>>> import numpy as np
>>> import numpy.linalg as la
>>> np.set_printoptions(precision=3, suppress=True, linewidth=100, legacy="1.25")
>>> E = np.tanh(np.array([[-0.6],
...     [-1.6],
...     [-1.1],
...     [-1.4],
...     [0.8],
...     [-0.6],
...     [-2.7],
...     [0.7],
...     [0.4],
...     [0.8],
...     [1.3],
...     [0.2]]) @ np.array([[0.0, -0.4, -1.6, 0.6, -1.3, -0.6]]))
>>> E
array([[ 0.   ,  0.235,  0.744, -0.345,  0.653,  0.345],
       [ 0.   ,  0.565,  0.988, -0.744,  0.969,  0.744],
       [ 0.   ,  0.414,  0.943, -0.578,  0.892,  0.578],
       [ 0.   ,  0.508,  0.978, -0.686,  0.949,  0.686],
       [ 0.   , -0.31 , -0.856,  0.446, -0.778, -0.446],
       [ 0.   ,  0.235,  0.744, -0.345,  0.653,  0.345],
       [ 0.   ,  0.793,  1.   , -0.925,  0.998,  0.925],
       [ 0.   , -0.273, -0.808,  0.397, -0.721, -0.397],
       [ 0.   , -0.159, -0.565,  0.235, -0.478, -0.235],
       [ 0.   , -0.31 , -0.856,  0.446, -0.778, -0.446],
       [ 0.   , -0.478, -0.969,  0.653, -0.934, -0.653],
       [ 0.   , -0.08 , -0.31 ,  0.119, -0.254, -0.119]])
>>> Uu, s, vt = la.svd(E)
>>> np.argmax(s[:-1] / (s[1:] + 1e-6)) + 1
4
>>> B = Uu[:, :4] @ np.diag(s[:4]) @ vt[:4]
>>> la.matrix_rank(E, rtol=0.05)
2
>>> np.round(la.norm(E - B) / la.norm(E), 3)
0.0
>>> def softmax(z):
...     e = np.exp(z - z.max(axis=-1, keepdims=True))
...     return e / e.sum(axis=-1, keepdims=True)
... 
>>> softmax(E[10])
array([0.207, 0.128, 0.078, 0.397, 0.081, 0.108])
>>> S = E @ E.T / np.sqrt(6)
>>> softmax(S).round(6).argmax(axis=1)
array([ 6,  6,  6,  6, 10,  6,  6, 10, 10, 10, 10, 10])
>>> softmax(S)[10] @ E
array([ 0.   , -0.208, -0.568,  0.3  , -0.516, -0.3  ])
>>> W0 = np.load("dump.npy")
>>> W0
array([[-0.2  , -1.4  , -2.4  ,  0.6  , -0.2  , -0.5  , -0.7  ,  1.7  ],
       [ 0.2  ,  2.1  ,  0.6  ,  1.2  ,  0.8  , -0.7  ,  1.4  , -0.7  ],
       [ 0.202, -0.025, -0.583, -0.702, -1.585, -0.213,  0.745,  1.016],
       [ 0.8  ,  0.8  ,  1.9  , -1.4  , -1.5  ,  0.6  ,  0.4  ,  0.9  ],
       [-2.   ,  0.5  , -0.5  ,  1.4  , -2.7  , -0.8  ,  1.6  , -0.2  ],
       [ 0.5  ,  0.8  , -0.9  ,  0.1  , -1.2  ,  0.4  ,  0.9  , -0.6  ],
       [ 0.2  ,  0.   , -0.6  , -0.7  , -1.6  , -0.2  ,  0.7  ,  1.   ]])
>>> r = la.matrix_rank(E)
>>> r
4
>>> ns = la.svd(E)[2][r:].T
>>> np.allclose(E @ ns, 0)
True
>>> np.round(E @ ns, 3) + 0
array([[0., 0.],
       [0., 0.],
       [0., 0.],
       [0., 0.],
       [0., 0.],
       [0., 0.],
       [0., 0.],
       [0., 0.],
       [0., 0.],
       [0., 0.],
       [0., 0.],
       [0., 0.]])
>>> np.round(ns @ ns.T, 3) + 0
array([[1. , 0. , 0. , 0. , 0. , 0. ],
       [0. , 0. , 0. , 0. , 0. , 0. ],
       [0. , 0. , 0. , 0. , 0. , 0. ],
       [0. , 0. , 0. , 0.5, 0. , 0.5],
       [0. , 0. , 0. , 0. , 0. , 0. ],
       [0. , 0. , 0. , 0.5, 0. , 0.5]])
>>> ns.shape
(6, 2)
>>> [int(la.matrix_rank(E[:i])) for i in range(1, len(E) + 1)]
[1, 2, 3, 4, 4, 4, 4, 4, 4, 4, 4, 4]
>>> B = np.array([[1, -4], [5, -3], [4, 1], [0, -1], [2, 0], [0, 1], [-5, -2], [1, -1]])
>>> np.einsum("ik,kj->ij", W0, B)
array([[-12.   ,   1.2  ],
       [  7.   , -10.5  ],
       [ -8.134,  -3.333],
       [  8.3  ,  -3.4  ],
       [-15.1  ,   0.8  ],
       [ -6.6  ,  -6.2  ],
       [ -7.9  ,  -3.3  ]])
>>> B.T @ W0.T
array([[-12.   ,   7.   ,  -8.134,   8.3  , -15.1  ,  -6.6  ,  -7.9  ],
       [  1.2  , -10.5  ,  -3.333,  -3.4  ,   0.8  ,  -6.2  ,  -3.3  ]])
>>> np.einsum("ij->j", W0)
array([-0.298,  2.775, -2.483,  0.498, -7.985, -1.413,  5.045,  3.116])
>>> la.matrix_rank(W0 @ B)
2
>>> C2 = W0.T @ W0
>>> la.svd(W0, compute_uv=False) ** 2
array([23.165, 19.21 , 14.393,  4.062,  2.321,  0.365,  0.001])
>>> (W0 @ W0.T).shape
(7, 7)
>>> np.round(np.trace(C2), 3), np.round((W0 ** 2).sum(), 3)
(63.519, 63.519)
>>> la.matrix_rank(C2)
7
>>> M = np.load("a.npy")
>>> M
array([[ 5, -5,  5, -5,  5, -5],
       [ 3, -5,  3, -5,  3, -5],
       [-4,  1, -4,  1, -4,  1],
       [ 5, -5,  5, -5,  5, -5],
       [ 3, -5,  3, -5,  3, -5],
       [-4,  1, -4,  1, -4,  1]])
>>> t = np.radians(15)
>>> r_ = np.eye(8)
>>> r_[1, 1] = r_[5, 5] = np.cos(t)
>>> r_[1, 5], r_[5, 1] = -np.sin(t), np.sin(t)
>>> r_
array([[ 1.   ,  0.   ,  0.   ,  0.   ,  0.   ,  0.   ,  0.   ,  0.   ],
       [ 0.   ,  0.966,  0.   ,  0.   ,  0.   , -0.259,  0.   ,  0.   ],
       [ 0.   ,  0.   ,  1.   ,  0.   ,  0.   ,  0.   ,  0.   ,  0.   ],
       [ 0.   ,  0.   ,  0.   ,  1.   ,  0.   ,  0.   ,  0.   ,  0.   ],
       [ 0.   ,  0.   ,  0.   ,  0.   ,  1.   ,  0.   ,  0.   ,  0.   ],
       [ 0.   ,  0.259,  0.   ,  0.   ,  0.   ,  0.966,  0.   ,  0.   ],
       [ 0.   ,  0.   ,  0.   ,  0.   ,  0.   ,  0.   ,  1.   ,  0.   ],
       [ 0.   ,  0.   ,  0.   ,  0.   ,  0.   ,  0.   ,  0.   ,  1.   ]])
>>> B = W0 @ r_.T
>>> np.allclose(W0 @ W0.T, B @ B.T)
True
>>> la.svd(W0, compute_uv=False), la.svd(B, compute_uv=False)
(array([4.813, 4.383, 3.794, 2.016, 1.524, 0.604, 0.031]), array([4.813, 4.383, 3.794, 2.016, 1.524, 0.604, 0.031]))
>>> la.svd(r_, compute_uv=False)
array([1., 1., 1., 1., 1., 1., 1., 1.])
>>> np.round(r_ @ r_.T, 3) + 0
array([[1., 0., 0., 0., 0., 0., 0., 0.],
       [0., 1., 0., 0., 0., 0., 0., 0.],
       [0., 0., 1., 0., 0., 0., 0., 0.],
       [0., 0., 0., 1., 0., 0., 0., 0.],
       [0., 0., 0., 0., 1., 0., 0., 0.],
       [0., 0., 0., 0., 0., 1., 0., 0.],
       [0., 0., 0., 0., 0., 0., 1., 0.],
       [0., 0., 0., 0., 0., 0., 0., 1.]])
>>> la.pinv(r_)
array([[ 1.   ,  0.   ,  0.   ,  0.   ,  0.   ,  0.   ,  0.   ,  0.   ],
       [ 0.   ,  0.966,  0.   ,  0.   ,  0.   ,  0.259,  0.   ,  0.   ],
       [ 0.   ,  0.   ,  1.   ,  0.   ,  0.   ,  0.   ,  0.   ,  0.   ],
       [ 0.   ,  0.   ,  0.   ,  1.   ,  0.   ,  0.   ,  0.   ,  0.   ],
       [ 0.   ,  0.   ,  0.   ,  0.   ,  1.   ,  0.   ,  0.   ,  0.   ],
       [ 0.   , -0.259,  0.   ,  0.   ,  0.   ,  0.966,  0.   ,  0.   ],
       [ 0.   ,  0.   ,  0.   ,  0.   ,  0.   ,  0.   ,  1.   ,  0.   ],
       [ 0.   ,  0.   ,  0.   ,  0.   ,  0.   ,  0.   ,  0.   ,  1.   ]])
>>> np.round(r_.T @ r_, 3) + 0
array([[1., 0., 0., 0., 0., 0., 0., 0.],
       [0., 1., 0., 0., 0., 0., 0., 0.],
       [0., 0., 1., 0., 0., 0., 0., 0.],
       [0., 0., 0., 1., 0., 0., 0., 0.],
       [0., 0., 0., 0., 1., 0., 0., 0.],
       [0., 0., 0., 0., 0., 1., 0., 0.],
       [0., 0., 0., 0., 0., 0., 1., 0.],
       [0., 0., 0., 0., 0., 0., 0., 1.]])
>>> rng = np.random.default_rng(51)
>>> B = M + rng.integers(-2, 3, (6, 2)) @ rng.integers(-2, 3, (2, 6))
>>> B
array([[ 2, -7,  2, -2,  7, -3],
       [ 3, -1,  3, -5, -1, -6],
       [-1, -1, -1, -2, -2,  0],
       [ 8, -7,  8, -8,  7, -6],
       [-1, -1, -1, -1, -1, -4],
       [-4,  5, -4,  1, -8,  0]])
>>> np.abs(B - M).sum(axis=1)
array([15,  9, 14, 14, 21,  9])
>>> la.matrix_rank(B - M, tol=1e-8)
2
>>> np.round(la.svd(B - M, compute_uv=False), 3) + 0
array([13.425,  8.819,  0.   ,  0.   ,  0.   ,  0.   ])
>>> B - M
array([[-3, -2, -3,  3,  2,  2],
       [ 0,  4,  0,  0, -4, -1],
       [ 3, -2,  3, -3,  2, -1],
       [ 3, -2,  3, -3,  2, -1],
       [-4,  4, -4,  4, -4,  1],
       [ 0,  4,  0,  0, -4, -1]])
